>>> import numpy as np
>>> import numpy.linalg as la
>>> np.set_printoptions(precision=2, suppress=True, linewidth=100)
>>> m1 = np.loadtxt("test15.csv", delimiter=",")
>>> m1
array([[0.15, 0.19, 0.19, 0.22, 0.26],
       [0.14, 0.29, 0.29, 0.21, 0.07],
       [0.35, 0.09, 0.09, 0.35, 0.13],
       [0.25, 0.25, 0.22, 0.06, 0.22],
       [0.26, 0.26, 0.04, 0.22, 0.22]])
>>> out = np.array([[2, 0], [-2, 0]])
>>> cent = np.kron(out, m1)
>>> np.round(la.norm(cent, 2), 2), round(float(la.norm(out, 2) * la.norm(m1, 2)), 2)
(np.float64(2.85), 2.85)
>>> la.matrix_rank(cent)
np.int64(5)
>>> cent.shape
(10, 10)
>>> out = np.array([[-2, 2, 1], [0, 0, -1], [1, 0, 3], [2, 3, -2], [1, 1, -3]])
>>> print(np.einsum("ij,ij->i", m1, m1))
[0.21 0.23 0.27 0.22 0.23]
>>> np.einsum("ij->j", m1)
array([1.15, 1.07, 0.81, 1.07, 0.9 ])
>>> la.matrix_rank(np.vstack([m1, out.T]))
np.int64(5)
>>> print(la.matrix_rank(m1 @ out))
3
>>> M = np.loadtxt("sample8.csv", delimiter=",")
>>> print(M)
[[ 7.03 -3.63  0.04  2.19  1.11  2.21]
 [ 3.87  8.6  -2.14  2.11 -1.83  2.18]
 [ 1.42 10.25 -1.28  4.99 -1.35  1.52]
 [ 6.29 -4.53 -0.03  2.21  1.47  1.88]
 [ 7.53 -3.34 -1.    2.07 -2.22  2.29]
 [ 0.19 -2.48 -0.85 -0.13  0.19 -2.82]
 [-0.9  -3.51  1.9   1.72  0.21 -1.88]
 [ 2.02  8.07 -4.16  4.19 -1.73  1.91]
 [ 1.75  9.53 -2.52  4.   -0.79  2.28]
 [-0.64 -3.92  0.57  0.56  0.29 -2.55]
 [ 5.16 -3.39 -0.98  1.99  0.97  4.74]
 [ 1.54  8.58 -2.19  1.65 -1.73  2.19]
 [ 2.88  9.3  -1.08  3.15 -1.16  2.81]
 [ 6.87 -3.22  0.08  3.31  1.26  3.84]
 [ 1.93  9.83 -1.17  2.53 -3.3   2.39]
 [ 5.76 -3.38 -2.07  1.34  3.22  2.  ]
 [ 0.18 -1.64  0.61 -0.17  1.93 -3.2 ]
 [ 6.59 -3.81 -2.01  0.92  1.3   2.92]
 [ 3.29 10.55 -1.98  3.12 -1.38  1.47]
 [ 6.55 -4.12 -1.58  2.85  0.76  1.8 ]
 [ 1.24  7.41 -2.67  2.51 -1.88  1.3 ]
 [ 6.11 -4.99 -2.01  2.05  1.51  0.29]
 [ 3.4  -3.08 -1.47  4.56  1.38  3.03]
 [ 0.42 -1.39 -0.59  0.65 -1.02 -2.65]
 [ 6.93 -2.91 -0.81  3.3   0.19  1.63]
 [-2.74 -2.38 -1.49 -0.24  0.05 -3.74]
 [-2.32 -2.27  1.46  1.45 -0.53 -4.23]
 [-0.73 -3.39  0.17 -0.74 -0.45 -3.14]
 [ 6.92 -2.31 -0.31  2.01  1.12  1.46]
 [ 6.07 -4.31 -1.68  2.38  0.2   2.03]
 [-1.65 -1.4   0.34 -0.59  0.44 -3.79]
 [ 6.66 -3.35 -0.24  4.23 -1.02  0.97]
 [ 2.71  9.28 -1.47  4.02 -3.02  2.19]]
>>> cen = M - M.mean(axis=0)
>>> vecs = la.svd(cen)[2][:2]
>>> out = cen - cen @ vecs.T @ vecs
>>> round(la.norm(out) / la.norm(cen), 2)
np.float64(0.26)
>>> np.round(np.cov(cen @ vecs.T, rowvar=False), 2) + 0
array([[37.14,  0.  ],
       [ 0.  , 15.73]])
>>> np.diag(vecs.T @ vecs)
array([0.6 , 0.91, 0.03, 0.07, 0.04, 0.36])
>>> hat = M @ la.solve(M.T @ M, M.T)
>>> np.allclose(hat @ hat, hat)
True
>>> np.diag(hat)
array([0.13, 0.16, 0.25, 0.11, 0.38, 0.12, 0.22, 0.3 , 0.17, 0.08, 0.18, 0.1 , 0.14, 0.17, 0.17,
       0.29, 0.27, 0.16, 0.2 , 0.09, 0.12, 0.17, 0.41, 0.13, 0.1 , 0.25, 0.25, 0.1 , 0.16, 0.12,
       0.12, 0.22, 0.16])
>>> np.round(la.eigvalsh(hat), 2) + 0
array([0., 0., 0., 0., 0., 0., 0., 0., 0., 0., 0., 0., 0., 0., 0., 0., 0., 0., 0., 0., 0., 0., 0.,
       0., 0., 0., 0., 1., 1., 1., 1., 1., 1.])
>>> x = np.array([-1, 0, -2, -2, -2])
>>> target = m1 @ x
>>> target
array([-1.48, -1.29, -1.48, -1.25, -1.22])
>>> print(np.round(la.solve(m1, target + m1[:, 2]), 2) + 0)
[-1.  0. -1. -2. -2.]
>>> print(np.round(la.solve(m1.T, m1[1]), 2) + 0)
[0. 1. 0. 0. 0.]
>>> np.round(la.solve(m1, target), 2) + 0
array([-1.,  0., -2., -2., -2.])
>>> np.round(la.solve(m1, 2 * target), 2) + 0
array([-2.,  0., -4., -4., -4.])
>>> C2 = np.cov(M, rowvar=False)
>>> np.median(M, axis=0)
array([ 2.88, -2.48, -1.08,  2.11,  0.19,  1.8 ])
>>> print(np.argwhere(np.triu(np.abs(np.corrcoef(M.T)) > 0.8, 1)))
[]
>>> np.argsort(-M.std(axis=0).round(6), kind="stable")
array([1, 0, 5, 3, 4, 2])
>>> la.eigvalsh(C2)[::-1]
array([37.14, 15.73,  1.21,  1.06,  0.79,  0.62])
>>> C2
array([[10.11, -4.5 , -0.97,  2.15,  1.26,  6.08],
       [-4.5 , 33.87, -3.75,  3.93, -6.45,  4.07],
       [-0.97, -3.75,  1.58, -0.76,  0.53, -1.65],
       [ 2.15,  3.93, -0.76,  2.34, -0.71,  2.71],
       [ 1.26, -6.45,  0.53, -0.71,  2.29, -0.29],
       [ 6.08,  4.07, -1.65,  2.71, -0.29,  6.36]])
>>> print(np.polyfit(M[:, 3], M[:, 5], 1))
[ 1.16 -1.76]
>>> C2.shape
(6, 6)
>>> np.round(np.corrcoef(M[:, 3], M[:, 5])[0, 1], 2)
np.float64(0.7)
>>> np.corrcoef(M.T)
array([[ 1.  , -0.24, -0.24,  0.44,  0.26,  0.76],
       [-0.24,  1.  , -0.51,  0.44, -0.73,  0.28],
       [-0.24, -0.51,  1.  , -0.4 ,  0.28, -0.52],
       [ 0.44,  0.44, -0.4 ,  1.  , -0.31,  0.7 ],
       [ 0.26, -0.73,  0.28, -0.31,  1.  , -0.08],
       [ 0.76,  0.28, -0.52,  0.7 , -0.08,  1.  ]])
>>> cent = M[[9, 28]].astype(float)
>>> for _ in range(7):
...     z = la.norm(M[:, None] - cent, axis=-1).argmin(axis=1)
...     cent = np.array([M[z == j].mean(axis=0) for j in range(2)])
... 
>>> z
array([1, 1, 1, 1, 1, 0, 0, 1, 1, 0, 1, 1, 1, 1, 1, 1, 0, 1, 1, 1, 1, 1, 1, 0, 1, 0, 0, 0, 1, 1, 0,
       1, 1])
>>> cent
array([[-0.91, -2.49,  0.24,  0.28,  0.12, -3.11],
       [ 4.6 ,  1.71, -1.45,  2.82, -0.29,  2.14]])
>>> J = np.array([[5, 5], [5, 10]])
>>> print(J)
[[ 5  5]
 [ 5 10]]
>>> out = la.invert(J)
Traceback (most recent call last):
  File "<python-input-50>", line 1, in <module>
    out = la.invert(J)
          ^^^^^^^^^
AttributeError: module 'numpy.linalg' has no attribute 'invert'
>>> out = la.inv(J)
>>> print(np.round(la.slogdet(J)[0], 2))
1.0
>>> la.inv(out)
array([[ 5.,  5.],
       [ 5., 10.]])
>>> round(float(la.cond(J)), 2)
6.85
>>> out
array([[ 0.4, -0.2],
       [-0.2,  0.2]])
>>> F = np.loadtxt("m.csv", delimiter=",")
>>> F.round(2) + 0
array([[ 0.73, -0.09, -0.24,  0.33, -0.14,  0.06],
       [-0.09,  0.56, -0.15,  0.16,  0.44,  0.  ],
       [-0.24, -0.15,  0.77,  0.31, -0.05,  0.01],
       [ 0.33,  0.16,  0.31,  0.57,  0.12,  0.06],
       [-0.14,  0.44, -0.05,  0.12,  0.35,  0.  ],
       [ 0.06,  0.  ,  0.01,  0.06,  0.  ,  0.01]])
>>> rng = np.random.default_rng(21)
>>> z = rng.permutation(6)
>>> z
array([0, 1, 4, 3, 5, 2])
>>> out = F[z][:, z]
>>> round(la.det(out), 2), round(la.det(F[z]), 2)
(np.float64(-0.0), np.float64(-0.0))
>>> print(np.allclose(out, F))
False
>>> evals, vecs = la.eigh(F)
>>> x = np.array([1, 3, 0, 2, 3, -1])
>>> round(x @ F @ x / (x @ x), 2), round(float(evals[0]), 2), round(float(evals[-1]), 2)
(np.float64(0.92), -0.0, 1.0)
>>> print(np.round(vecs * np.abs(evals) @ vecs.T, 2) + 0)
[[ 0.73 -0.09 -0.24  0.33 -0.14  0.06]
 [-0.09  0.56 -0.15  0.16  0.44  0.  ]
 [-0.24 -0.15  0.77  0.31 -0.05  0.01]
 [ 0.33  0.16  0.31  0.57  0.12  0.06]
 [-0.14  0.44 -0.05  0.12  0.35  0.  ]
 [ 0.06  0.    0.01  0.06  0.    0.01]]
>>> np.round(vecs * np.maximum(evals, 0) @ vecs.T, 2) + 0
array([[ 0.73, -0.09, -0.24,  0.33, -0.14,  0.06],
       [-0.09,  0.56, -0.15,  0.16,  0.44,  0.  ],
       [-0.24, -0.15,  0.77,  0.31, -0.05,  0.01],
       [ 0.33,  0.16,  0.31,  0.57,  0.12,  0.06],
       [-0.14,  0.44, -0.05,  0.12,  0.35,  0.  ],
       [ 0.06,  0.  ,  0.01,  0.06,  0.  ,  0.01]])
>>> round(np.abs(F).sum(axis=1).max(), 2), round(np.abs(evals).max(), 2)
(np.float64(1.59), np.float64(1.0))
>>> print([round(float(x), 2) for x in la.svd(F, compute_uv=False)[:3]])
[1.0, 1.0, 1.0]
>>> round(la.norm(F, 2) / la.norm(F), 2)
np.float64(0.58)
>>> X = np.diag(5 * np.array([0, 3, 0, 0, -1])) + np.array([[4, 2, 0, 0, 3],
...     [2, 2, 0, 0, 0],
...     [5, 4, 4, 3, 5],
...     [3, 2, 0, 1, 3],
...     [1, 4, 3, 1, 5]])
>>> X
array([[ 4,  2,  0,  0,  3],
       [ 2, 17,  0,  0,  0],
       [ 5,  4,  4,  3,  5],
       [ 3,  2,  0,  1,  3],
       [ 1,  4,  3,  1,  0]])
>>> evals, vecs = la.eig(X)
>>> print(np.sort(la.eigvals(X @ X)))
[  0.51   1.     1.43  64.4  304.65]
